$ python -q
>>> import numpy as np
>>> np.set_printoptions(precision=2, suppress=True, linewidth=100)
>>> X = np.load("mat.npy")
>>> X
array([[0.33, 0.33, 0.33, 0.  , 0.  , 0.  ],
       [0.  , 1.  , 0.  , 0.  , 0.  , 0.  ],
       [0.  , 0.  , 0.5 , 0.  , 0.  , 0.5 ],
       [0.  , 0.33, 0.  , 0.67, 0.  , 0.  ],
       [0.25, 0.25, 0.25, 0.  , 0.25, 0.  ],
       [0.  , 0.  , 0.  , 0.  , 0.5 , 0.5 ]])
>>> # a transition matrix
>>> x0 = np.array([2, 2, 2, -1, -1, 0])
>>> y = X @ x0
>>> beta, lr = np.zeros(6), 1 / np.linalg.norm(X, 2) ** 2
>>> for i in range(25):
...     beta -= lr * X.T @ (X @ beta - y)
...     if i % 5 == 0: print(i, round(np.linalg.norm(X @ beta - y), 2))
... 
0 1.27
5 0.28
10 0.09
15 0.06
20 0.06
>>> round(float(np.linalg.cond(X)), 2)
13.99
>>> f = np.array([-5, -3, 2, 3, -2, -5])
>>> M2 = X + np.outer(f, np.eye(6)[0])
>>> np.linalg.matrix_rank(M2 - X)
np.int64(1)
>>> round(np.linalg.det(M2) / np.linalg.det(X), 2), np.round(1 + np.linalg.solve(X, f)[0], 2)
(np.float64(-32.0), np.float64(-32.0))
>>> M2
array([[-4.67,  0.33,  0.33,  0.  ,  0.  ,  0.  ],
       [-3.  ,  1.  ,  0.  ,  0.  ,  0.  ,  0.  ],
       [ 2.  ,  0.  ,  0.5 ,  0.  ,  0.  ,  0.5 ],
       [ 3.  ,  0.33,  0.  ,  0.67,  0.  ,  0.  ],
       [-1.75,  0.25,  0.25,  0.  ,  0.25,  0.  ],
       [-5.  ,  0.  ,  0.  ,  0.  ,  0.5 ,  0.5 ]])
>>> M2 = np.array([[2, 0], [1, 4], [4, 5], [2, 3], [1, 5], [4, 5]])
>>> M2.T @ X.T
array([[2.33, 1.  , 4.  , 1.67, 2.  , 2.5 ],
       [3.  , 4.  , 5.  , 3.33, 3.5 , 5.  ]])
>>> t = np.radians(30)
>>> R = np.eye(6)
>>> R[1, 1] = R[2, 2] = np.cos(t)
>>> R[1, 2], R[2, 1] = -np.sin(t), np.sin(t)
>>> R
array([[ 1.  ,  0.  ,  0.  ,  0.  ,  0.  ,  0.  ],
       [ 0.  ,  0.87, -0.5 ,  0.  ,  0.  ,  0.  ],
       [ 0.  ,  0.5 ,  0.87,  0.  ,  0.  ,  0.  ],
       [ 0.  ,  0.  ,  0.  ,  1.  ,  0.  ,  0.  ],
       [ 0.  ,  0.  ,  0.  ,  0.  ,  1.  ,  0.  ],
       [ 0.  ,  0.  ,  0.  ,  0.  ,  0.  ,  1.  ]])
>>> M2 = X @ R.T
>>> np.allclose(np.linalg.norm(X, axis=1), np.linalg.norm(M2, axis=1))
True
>>> np.round(np.linalg.det(R), 2), round(float(np.trace(R)), 2)
(np.float64(1.0), 5.73)
>>> arr = np.array([[-2, 2, -1, -2, 0, 0, 2, 1],
...     [-1, 2, -1, 0, 0, -1, 0, -3],
...     [2, -3, -2, 3, 1, 0, 2, -3],
...     [0, 3, -1, -3, 0, 0, 2, -3],
...     [-2, -3, 3, -1, -2, -3, 2, 3],
...     [-2, -3, -3, 3, 0, -3, 0, 2],
...     [-2, 3, -2, 2, -2, 1, 2, -1]])
>>> arr[-1] = arr[0] + 4 * arr[1]
>>> arr
array([[ -2,   2,  -1,  -2,   0,   0,   2,   1],
       [ -1,   2,  -1,   0,   0,  -1,   0,  -3],
       [  2,  -3,  -2,   3,   1,   0,   2,  -3],
       [  0,   3,  -1,  -3,   0,   0,   2,  -3],
       [ -2,  -3,   3,  -1,  -2,  -3,   2,   3],
       [ -2,  -3,  -3,   3,   0,  -3,   0,   2],
       [ -6,  10,  -5,  -2,   0,  -4,   2, -11]])
>>> Uu, sig, Vh = np.linalg.svd(arr)
>>> evecs = Vh[:(sig > 1e-8).sum()]
>>> rng = np.random.default_rng(882)
>>> x0 = arr[0] + 3 * arr[4] + rng.integers(2) * np.eye(8)[7]
>>> x0
array([-8., -7.,  8., -5., -6., -9.,  8., 10.])
>>> np.allclose(evecs.T @ evecs @ x0, x0)
True
>>> E = np.array([[-2.0, 1.0, 0.0, 0.0, 0.0, 0.0, 0.0],
...     [0.0, -2.0, 1.0, 0.0, 0.0, 0.0, 0.0],
...     [0.0, 0.0, -2.0, 1.0, 0.0, 0.0, 0.0],
...     [0.0, 0.0, 0.0, -2.0, 1.0, 0.0, 0.0],
...     [0.0, 0.0, 0.0, 0.0, -2.0, 1.0, 0.0],
...     [0.0, 0.0, 0.0, 0.0, 0.0, -2.0, 1.0],
...     [0.0, 0.0, 0.0, 0.0, 0.0, 0.0, -2.0]])
>>> E
array([[-2.,  1.,  0.,  0.,  0.,  0.,  0.],
       [ 0., -2.,  1.,  0.,  0.,  0.,  0.],
       [ 0.,  0., -2.,  1.,  0.,  0.,  0.],
       [ 0.,  0.,  0., -2.,  1.,  0.,  0.],
       [ 0.,  0.,  0.,  0., -2.,  1.,  0.],
       [ 0.,  0.,  0.,  0.,  0., -2.,  1.],
       [ 0.,  0.,  0.,  0.,  0.,  0., -2.]])
>>> # triangular: eigenvalues sit on the diagonal
>>> Q, evecs = np.linalg.qr(E[:, :5])[0], np.linalg.qr(E[:, 5:])[0]
>>> sig = np.linalg.svd(Q.T @ evecs, compute_uv=False)
>>> np.degrees(np.arccos(sig.clip(0, 1)))
array([60.79, 90.  ])
>>> M2 = E + rng.integers(-2, 3, (7, 5)) @ rng.integers(-2, 3, (5, 7))
>>> M2
array([[ -3.,   1.,  10.,   2.,   2.,   0.,  -1.],
       [  4.,  -6.,  -3.,  -4.,  -2.,  -2.,   2.],
       [  2.,  -1.,  -2.,  -5.,   3.,   0.,  -2.],
       [  2.,  -7.,  -8.,  -4.,  -6.,  -4.,   5.],
       [ -2.,   3.,   2.,   4.,  -2.,   4.,  -2.],
       [  2.,  -8.,  -2.,   4., -11.,  -3.,   5.],
       [  0.,  -3.,   8.,  -4.,   3.,  -2.,  -3.]])
>>> np.linalg.matrix_rank(M2 - E, tol=1e-8)
np.int64(5)
>>> np.abs(M2 - E).sum(axis=1)
array([16., 22., 14., 35., 16., 32., 21.])
>>> np.round(np.linalg.svd(M2 - E, compute_uv=False), 2) + 0
array([22.5 , 12.7 , 11.97,  3.41,  1.89,  0.  ,  0.  ])
>>> round(np.linalg.norm(X, 2), 2)
np.float64(1.19)
>>> np.round(np.linalg.norm(X, "nuc"), 2)
np.float64(3.8)
>>> np.linalg.norm(X, axis=0)
array([0.42, 1.13, 0.65, 0.67, 0.56, 0.71])
>>> z = rng.permutation(7)
>>> z
array([1, 6, 2, 0, 4, 3, 5])
>>> M2 = E[z][:, z]
>>> round(np.linalg.det(M2), 2), round(float(np.linalg.det(E[z])), 2)
(np.float64(-128.0), -128.0)
>>> np.allclose(M2, E)
False
>>> Q, _ = np.linalg.qr(np.array([[-0.9, 1.3, -0.3, -0.2, 0.2, -1.2],
...     [-0.8, -0.1, -0.3, -0.5, -1.0, 0.2],
...     [-1.4, 0.0, 0.4, -0.9, -1.4, -0.5],
...     [-1.0, 0.9, 1.3, -0.5, 0.5, 1.4],
...     [-0.9, -1.3, -0.8, -1.0, -0.3, 0.5],
...     [-0.6, 2.0, 1.1, -0.3, -0.9, 1.1]]))
>>> W0 = -1 * Q
>>> W0
array([[ 0.38, -0.36, -0.71,  0.31,  0.29,  0.18],
       [ 0.34,  0.14, -0.22,  0.1 , -0.41, -0.8 ],
       [ 0.59,  0.19,  0.23,  0.21, -0.51,  0.5 ],
       [ 0.42, -0.2 ,  0.59,  0.26,  0.54, -0.26],
       [ 0.38,  0.59, -0.17, -0.56,  0.39,  0.05],
       [ 0.25, -0.65,  0.08, -0.68, -0.2 , -0.01]])
>>> # keeps lengths
>>> x0 = np.array([3, 0, 3, 3, 5, 1])
>>> W0 @ (2 * x0)
array([ 3.17, -4.35,  2.12, 12.56,  1.93, -4.11])
>>> W0 @ np.ones(6)
array([ 0.1 , -0.85,  1.22,  1.36,  0.68, -1.21])
>>> np.einsum("ij,j->i", W0, x0)
array([ 1.59, -2.18,  1.06,  6.28,  0.96, -2.06])
>>> (W0 * x0).sum(axis=1)
array([ 1.59, -2.18,  1.06,  6.28,  0.96, -2.06])
>>> np.linalg.pinv(W0)
array([[ 0.38,  0.34,  0.59,  0.42,  0.38,  0.25],
       [-0.36,  0.14,  0.19, -0.2 ,  0.59, -0.65],
       [-0.71, -0.22,  0.23,  0.59, -0.17,  0.08],
       [ 0.31,  0.1 ,  0.21,  0.26, -0.56, -0.68],
       [ 0.29, -0.41, -0.51,  0.54,  0.39, -0.2 ],
       [ 0.18, -0.8 ,  0.5 , -0.26,  0.05, -0.01]])
>>> np.linalg.norm(W0, axis=0)
array([1., 1., 1., 1., 1., 1.])
>>> Q, evecs = np.linalg.qr(W0[:, :5])[0], np.linalg.qr(W0[:, 5:])[0]
>>> sig = np.linalg.svd(Q.T @ evecs, compute_uv=False)
>>> sig.round(2) + 0
array([0.])
>>> (sig > 0.9).sum()
np.int64(0)
>>> feats = np.load("dump.npy")
>>> feats
array([[ 0.01,  0.01, -0.08, -0.05],
       [ 0.01,  0.01, -0.08, -0.05],
       [-0.08, -0.08,  0.75,  0.42],
       [-0.05, -0.05,  0.42,  0.23]])
>>> # a projection of rank 1
>>> C2 = feats.T @ feats
>>> C2
array([[ 0.01,  0.01, -0.08, -0.05],
       [ 0.01,  0.01, -0.08, -0.05],
       [-0.08, -0.08,  0.75,  0.42],
       [-0.05, -0.05,  0.42,  0.23]])
>>> np.round(np.linalg.svd(feats, compute_uv=False) ** 2, 2) + 0
array([1., 0., 0., 0.])
>>> z = rng.permutation(6)
>>> z
array([3, 5, 2, 4, 0, 1])
>>> M2 = W0[z][:, z]
>>> np.round(np.linalg.det(M2), 2), np.round(np.linalg.det(W0[z]), 2)
(np.float64(-1.0), np.float64(1.0))
>>> np.diag(M2)
array([ 0.26, -0.01,  0.23,  0.39,  0.38,  0.14])
>>> np.allclose(M2, W0)
False
>>> f = np.array([0, 2, 1])
>>> np.polyval(f, arr[3])
array([ 1,  7, -1, -5,  1,  1,  5, -5])
>>> np.array([np.convolve(row, f, "same") for row in arr])
array([[ -4,   2,   0,  -5,  -2,   0,   4,   4],
       [ -2,   3,   0,  -1,   0,  -2,  -1,  -6],
       [  4,  -4,  -7,   4,   5,   1,   4,  -4],
       [  0,   6,   1,  -7,  -3,   0,   4,  -4],
       [ -4,  -8,   3,   1,  -5,  -8,   1,   8],
       [ -4,  -8,  -9,   3,   3,  -6,  -3,   4],
       [-12,  14,   0,  -9,  -2,  -8,   0, -20]])
>>> np.correlate(arr[3], arr[2], "full")
array([  0,  -9,   9,   7,  -3,   8, -18,  -3,   9,   9,  -3, -13,   0,  13,  -6])
>>> np.cross(arr[3, :3], arr[2, :3])
array([-9, -2, -6])
>>> Uu, sig, Vh = np.linalg.svd(feats)
>>> sig.round(2) + 0
array([1., 0., 0., 0.])
>>> M2 = Uu[:, :1] @ np.diag(sig[:1]) @ Vh[:1]
>>> np.round(np.linalg.norm(feats - M2) / np.linalg.norm(feats), 2)
np.float64(0.0)
>>> np.round(np.abs(feats - M2).max(), 2)
np.float64(0.0)
>>> np.linalg.matrix_rank(feats, rtol=0.05)
np.int64(1)
>>> M2 = np.array([[1, 1], [1, -1]])
>>> A = np.kron(M2, np.kron(M2, M2))[rng.permutation(8)][:3]
>>> A
array([[ 1,  1, -1, -1,  1,  1, -1, -1],
       [ 1,  1,  1,  1,  1,  1,  1,  1],
       [ 1,  1, -1, -1, -1, -1,  1,  1]])
>>> def softmax(z):
...     e = np.exp(z - z.max(axis=-1, keepdims=True))
...     return e / e.sum(axis=-1, keepdims=True)
... 
>>> np.round(softmax(10 * A[0]), 2) + 0
array([0.25, 0.25, 0.  , 0.  , 0.25, 0.25, 0.  , 0.  ])
>>> softmax(A).sum(axis=1)
array([1., 1., 1.])
>>> softmax(A[0] + -1)
array([0.22, 0.22, 0.03, 0.03, 0.22, 0.22, 0.03, 0.03])
>>> scores = A @ A.T / np.sqrt(8)
>>> softmax(scores)[0] @ A
array([ 1.  ,  1.  , -0.89, -0.89,  0.89,  0.89, -0.79, -0.79])
>>> softmax(scores).round(6).argmax(axis=1)
array([0, 1, 2])
>>> softmax(scores + np.triu(np.full(scores.shape, -np.inf), 1))
array([[1.  , 0.  , 0.  ],
       [0.06, 0.94, 0.  ],
       [0.05, 0.05, 0.89]])
>>> softmax(scores)
array([[0.89, 0.05, 0.05],
       [0.05, 0.89, 0.05],
       [0.05, 0.05, 0.89]])
